$ python3 -q
>>> import numpy as np
>>> np.set_printoptions(precision=2, suppress=True, linewidth=120)
>>> def rnd(a):
...     return np.round(a, 2) + 0
... 
>>> A = np.cumsum(np.array([[-2, 1, -2],
...     [-1, 0, 1],
...     [0, 1, -1],
...     [-2, -1, -2],
...     [-2, 0, 2],
...     [0, 1, 0],
...     [2, 0, 2],
...     [0, 0, 2],
...     [1, -2, -1],
...     [1, 2, 2],
...     [2, 1, 0],
...     [1, 0, 2],
...     [-1, 1, 0],
...     [1, 0, -1],
...     [1, -2, 1],
...     [-1, -2, -2],
...     [0, 2, 0],
...     [-2, -2, -1],
...     [-2, 2, -1]]), axis=0)
>>> print(A)
[[-2  1 -2]
 [-3  1 -1]
 [-3  2 -2]
 [-5  1 -4]
 [-7  1 -2]
 [-7  2 -2]
 [-5  2  0]
 [-5  2  2]
 [-4  0  1]
 [-3  2  3]
 [-1  3  3]
 [ 0  3  5]
 [-1  4  5]
 [ 0  4  4]
 [ 1  2  5]
 [ 0  0  3]
 [ 0  2  3]
 [-2  0  2]
 [-4  2  1]]
>>> Y = np.c_[A[:, :2] @ np.array([[-5, 3], [-2, -4]]), np.array([8, -7, -1, 0, -8, 0, -6, -4, 6, -4, 6, -1, -7, -6, -4, -3, -9, -9, -3])]
>>> print(Y)
[[  8 -10   8]
 [ 13 -13  -7]
 [ 11 -17  -1]
 [ 23 -19   0]
 [ 33 -25  -8]
 [ 31 -29   0]
 [ 21 -23  -6]
 [ 21 -23  -4]
 [ 20 -12   6]
 [ 11 -17  -4]
 [ -1 -15   6]
 [ -6 -12  -1]
 [ -3 -19  -7]
 [ -8 -16  -6]
 [ -9  -5  -4]
 [  0   0  -3]
 [ -4  -8  -9]
 [ 10  -6  -9]
 [ 16 -20  -3]]
>>> print(rnd(np.linalg.norm(np.linalg.qr(A)[0].T @ Y, axis=0) ** 2 / ((Y ** 2).sum(axis=0) + 1e-12)))
[1.   1.   0.32]
>>> print(np.linalg.matrix_rank(np.c_[A, Y]))
4
>>> print(rnd(np.linalg.lstsq(A, Y[:, 0])[0]))
[-5. -2.  0.]
>>> print(rnd(np.linalg.norm(Y - A @ np.linalg.lstsq(A, Y)[0], axis=0)))
[ 0.    0.   20.25]
>>> print(np.linalg.matrix_rank(Y))
3
>>> M = np.load("case16.npy")
>>> print(M)
[[  0   2   0  -1]
 [ -2   0  -7   5]
 [  0   7   0  14]
 [  1  -5 -14   0]]
>>> # skew-symmetric
>>> Y = M / np.sqrt((M ** 2).mean(axis=1, keepdims=True))
>>> print(np.linalg.matrix_rank(M - M.mean(axis=1, keepdims=True)))
3
>>> print(M - M.mean(axis=1, keepdims=True))
[[-0.25  1.75 -0.25 -1.25]
 [-1.    1.   -6.    6.  ]
 [-5.25  1.75 -5.25  8.75]
 [ 5.5  -0.5  -9.5   4.5 ]]
>>> print(rnd(np.linalg.norm(Y, axis=1)))
[2. 2. 2. 2.]
>>> Ac = A - A.mean(axis=0)
>>> left, s, Vh = np.linalg.svd(Ac, full_matrices=False)
>>> print(rnd((s ** 2).sum() ** 2 / (s ** 4).sum()))
1.46
>>> print(np.abs(left[:, 0]).argmax())
3
>>> print(rnd(s ** 2 / (s ** 2).sum()))
[0.82 0.12 0.06]
>>> print(rnd(Ac.mean(axis=0)))
[0. 0. 0.]
>>> vec = np.array([-5, 3, 3, 5])
>>> target = M @ vec
>>> print(target)
[  1  14  91 -62]
>>> print(rnd(np.linalg.solve(M, 4 * target)))
[-20.  12.  12.  20.]
>>> print(rnd(np.linalg.solve(M, target + M[:, 2])))
[-5.  3.  4.  5.]
>>> print(rnd(np.linalg.solve(M, M[:, 1])))
[0. 1. 0. 0.]
>>> print(rnd(np.linalg.solve(M.T, M[0])))
[1. 0. 0. 0.]
>>> K = np.load("layer15.npy")
>>> print(K)
[[ 1  0  0  0]
 [ 0 -1  0  0]
 [ 0  0 -1  0]
 [ 0  0  0  2]]
>>> print(np.trace(K))
1
>>> print((K + K.T) / 2)
[[ 1.  0.  0.  0.]
 [ 0. -1.  0.  0.]
 [ 0.  0. -1.  0.]
 [ 0.  0.  0.  2.]]
>>> print(rnd(np.abs(np.linalg.eigvals(K)).max()))
2.0
>>> np.linalg.determinant(K)
Traceback (most recent call last):
  File "<python-input-37>", line 1, in <module>
    np.linalg.determinant(K)
    ^^^^^^^^^^^^^^^^^^^^^
AttributeError: module 'numpy.linalg' has no attribute 'determinant'
>>> print(rnd(np.linalg.det(K)))
2.0
>>> print((K - K.T) / 2)
[[0. 0. 0. 0.]
 [0. 0. 0. 0.]
 [0. 0. 0. 0.]
 [0. 0. 0. 0.]]
>>> print(np.allclose(K, K.T))
True
>>> O, V = np.linalg.qr(K[:, :3])[0], np.linalg.qr(K[:, 3:])[0]
>>> s = np.linalg.svd(O.T @ V, compute_uv=False)
>>> print((s > 0.9).sum())
0
>>> print(rnd(np.linalg.norm(O @ O.T - V @ V.T, 2)))
1.0
>>> print(np.degrees(np.arccos(s.clip(0, 1))))
[90.]
>>> print(rnd(np.linalg.eigvalsh(K).min()))
-1.0
>>> arr = np.cumsum(np.array([[0, 2, -2],
...     [3, 0, -3],
...     [-3, -3, 3],
...     [-2, 0, -2],
...     [0, 2, 1],
...     [-3, 0, 0],
...     [1, 3, 2],
...     [2, 3, 0],
...     [-1, -1, 1],
...     [-2, 2, -3],
...     [-3, -1, 3],
...     [-3, 1, 1],
...     [-1, -1, 1],
...     [-3, -2, 1],
...     [-3, -1, -1],
...     [-3, -2, -1],
...     [2, -2, 1],
...     [-3, 2, -2],
...     [-2, 2, 1],
...     [-1, 0, -3],
...     [-3, -3, 1],
...     [0, 1, -3],
...     [3, 3, 0]]), axis=0)
>>> print(arr)
[[  0   2  -2]
 [  3   2  -5]
 [  0  -1  -2]
 [ -2  -1  -4]
 [ -2   1  -3]
 [ -5   1  -3]
 [ -4   4  -1]
 [ -2   7  -1]
 [ -3   6   0]
 [ -5   8  -3]
 [ -8   7   0]
 [-11   8   1]
 [-12   7   2]
 [-15   5   3]
 [-18   4   2]
 [-21   2   1]
 [-19   0   2]
 [-22   2   0]
 [-24   4   1]
 [-25   4  -2]
 [-28   1  -1]
 [-28   2  -4]
 [-25   5  -4]]
>>> Ac = arr - arr.mean(axis=0)
>>> left, s, Vh = np.linalg.svd(Ac, full_matrices=False)
>>> print(rnd(Vh[0] * np.sign(Vh[0, np.abs(Vh[0]).argmax()])))
[ 1.    0.   -0.07]
>>> print(np.abs(left[:, 0]).argmax())
20
>>> print(np.linalg.matrix_rank(Ac))
3
>>> print(rnd(np.abs(Vh[-1])))
[0.06 0.45 0.89]
>>> print(np.abs(Vh[0]).argmax())
0
>>> print(rnd(Ac.mean(axis=0)))
[0. 0. 0.]
>>> print(rnd(s ** 2 / (s ** 2).sum()))
[0.89 0.07 0.03]
>>> print(np.unravel_index(np.abs(arr).argmax(), arr.shape))
(np.int64(20), np.int64(0))
>>> print(arr.sum(axis=0))
[-276   80  -23]
>>> print(rnd(np.linalg.svd(arr, compute_uv=False)))
[76.33 16.79 11.62]
>>> print(arr - arr[0])
[[  0   0   0]
 [  3   0  -3]
 [  0  -3   0]
 [ -2  -3  -2]
 [ -2  -1  -1]
 [ -5  -1  -1]
 [ -4   2   1]
 [ -2   5   1]
 [ -3   4   2]
 [ -5   6  -1]
 [ -8   5   2]
 [-11   6   3]
 [-12   5   4]
 [-15   3   5]
 [-18   2   4]
 [-21   0   3]
 [-19  -2   4]
 [-22   0   2]
 [-24   2   3]
 [-25   2   0]
 [-28  -1   1]
 [-28   0  -2]
 [-25   3  -2]]
>>> print(rnd(arr.mean(axis=0)))
[-12.     3.48  -1.  ]
>>> print(np.linalg.matrix_rank(arr))
3
>>> print(np.diff(arr, axis=0))
[[ 3  0 -3]
 [-3 -3  3]
 [-2  0 -2]
 [ 0  2  1]
 [-3  0  0]
 [ 1  3  2]
 [ 2  3  0]
 [-1 -1  1]
 [-2  2 -3]
 [-3 -1  3]
 [-3  1  1]
 [-1 -1  1]
 [-3 -2  1]
 [-3 -1 -1]
 [-3 -2 -1]
 [ 2 -2  1]
 [-3  2 -2]
 [-2  2  1]
 [-1  0 -3]
 [-3 -3  1]
 [ 0  1 -3]
 [ 3  3  0]]
>>> mat = np.diag(np.array([1, 1, -3, -3])) + 5 * np.eye(4, k=1) + 5 * np.eye(4, k=-1)
>>> print(mat)
[[ 1.  5.  0.  0.]
 [ 5.  1.  5.  0.]
 [ 0.  5. -3.  5.]
 [ 0.  0.  5. -3.]]
>>> # equal to its transpose
>>> ev, V = np.linalg.eigh(mat)
>>> vec = np.array([4, 5, 3, 0])
>>> print((np.sign(V[:, -1].round(6)) == np.sign(V[0, -1].round(6))).astype(int))
[1 1 1 1]
>>> print(rnd(V * np.abs(ev) @ V.T))
[[ 4.39  0.92  2.39  0.47]
 [ 0.92  6.77 -0.51  2.01]
 [ 2.39 -0.51  6.81 -2.59]
 [ 0.47  2.01 -2.59  4.8 ]]
>>> print(vec @ mat @ vec / (vec @ vec), rnd(ev[0]), rnd(ev[-1]))
7.28 -9.71 7.71
>>> print(vec @ mat @ vec)
364.0
>>> print(rnd(V * np.maximum(ev, 0) @ V.T))
[[2.69 2.96 1.19 0.24]
 [2.96 3.89 2.24 1.  ]
 [1.19 2.24 1.9  1.2 ]
 [0.24 1.   1.2  0.9 ]]
>>> print(rnd(np.linalg.eigvalsh(mat[1:, 1:])))
[-9.35 -1.15  5.5 ]
>>> J = np.maximum(np.array([[0, 7],
...     [9, 1],
...     [4, 2],
...     [0, -6],
...     [-9, -5],
...     [1, 9],
...     [2, -2],
...     [2, 2],
...     [8, 5],
...     [5, 9],
...     [6, -3],
...     [-5, 4],
...     [-5, 9]]) @ np.array([[2, 4, 5], [1, 8, 2]]) + np.array([2, 2, -2]), 0)
>>> print(J)
[[ 9 58 12]
 [21 46 45]
 [12 34 22]
 [ 0  0  0]
 [ 0  0  0]
 [13 78 21]
 [ 4  0  4]
 [ 8 26 12]
 [23 74 48]
 [21 94 41]
 [11  2 22]
 [ 0 14  0]
 [ 1 54  0]]
>>> print(np.linalg.matrix_rank(J, rtol=0.1))
2
>>> print(np.linalg.cond(J) > 100)
False
>>> left, s, Vh = np.linalg.svd(J)
>>> print(np.argmax(s[:-1] / (s[1:] + 1e-6)) + 1)
2
>>> print(rnd(s))
[195.72  47.28   3.7 ]
>>> Y = left[:, :2] @ np.diag(s[:2]) @ Vh[:2]
>>> print(rnd(np.linalg.norm(J - Y, 2)), rnd(s[2]))
3.7 3.7
>>> print(rnd(np.abs(J - Y).max()))
1.84
>>> print(rnd(np.linalg.norm(J - Y) / np.linalg.norm(J)))
0.02
>>> data = np.array([[2, 3, 0],
...     [1, 5, 3],
...     [1, 4, 6],
...     [4, 7, 6],
...     [3, 5, 8],
...     [3, 3, 7],
...     [0, 3, 10],
...     [-3, 3, 12],
...     [-1, 4, 11],
...     [-2, 2, 11],
...     [-5, 2, 10],
...     [-3, 0, 9],
...     [-6, 3, 7],
...     [-8, 1, 6],
...     [-8, -2, 5],
...     [-8, -3, 6],
...     [-5, 0, 6]])
>>> vec = np.array([0, 3, 0])
>>> a = np.maximum(data @ vec, 0)
>>> print(np.flatnonzero(a > 1e-9))
[ 0  1  2  3  4  5  6  7  8  9 10 12 13]
>>> print(np.maximum(data @ (3 * vec), 0))
[27 45 36 63 45 27 27 27 36 18 18  0 27  9  0  0  0]
>>> print(data * (a > 1e-9)[:, None])
[[ 2  3  0]
 [ 1  5  3]
 [ 1  4  6]
 [ 4  7  6]
 [ 3  5  8]
 [ 3  3  7]
 [ 0  3 10]
 [-3  3 12]
 [-1  4 11]
 [-2  2 11]
 [-5  2 10]
 [ 0  0  0]
 [-6  3  7]
 [-8  1  6]
 [ 0  0  0]
 [ 0  0  0]
 [ 0  0  0]]
>>> f, r1 = data[15], data[0]
>>> print(f @ f)
109
>>> pr = (f @ r1) / (f @ f) * f
>>> print(rnd((r1 - pr) @ f))
0.0
>>> Y = np.c_[data[:, :1] @ np.array([[-3]]), np.array([1, -3, -3, -2, 1, -1, 4, 1, -4, 1, -4, 4, -5, -3, 0, 0, 4])]
>>> print(Y)
[[ -6   1]
 [ -3  -3]
 [ -3  -3]
 [-12  -2]
 [ -9   1]
 [ -9  -1]
 [  0   4]
 [  9   1]
 [  3  -4]
 [  6   1]
 [ 15  -4]
 [  9   4]
 [ 18  -5]
 [ 24  -3]
 [ 24   0]
 [ 24   0]
 [ 15   4]]
>>> print(rnd(np.linalg.norm(np.linalg.qr(data)[0].T @ Y, axis=0) ** 2 / ((Y ** 2).sum(axis=0) + 1e-12)))
[1.   0.43]
>>> print(np.linalg.matrix_rank(np.c_[data, Y]))
4
>>> print(np.linalg.matrix_rank(Y))
2
>>> print(rnd(np.linalg.lstsq(data, Y[:, 0])[0]))
[-3.  0.  0.]
>>> vec = np.array([-1, -2])
>>> a = np.maximum(Y @ vec, 0)
>>> print(rnd(np.tanh(Y @ vec)))
[ 1.  1.  1.  1.  1.  1. -1. -1.  1. -1. -1. -1. -1. -1. -1. -1. -1.]
>>> print(np.maximum(Y @ vec, 0) - np.maximum(-Y @ vec, 0))
[  4   9   9  16   7  11  -8 -11   5  -8  -7 -17  -8 -18 -24 -24 -23]
>>> print(np.flatnonzero(a > 1e-9))
[0 1 2 3 4 5 8]
>>> print(np.maximum(Y @ (3 * vec), 0))
[12 27 27 48 21 33  0  0 15  0  0  0  0  0  0  0  0]
>>> print(Y.T @ a)
[-417 -106]
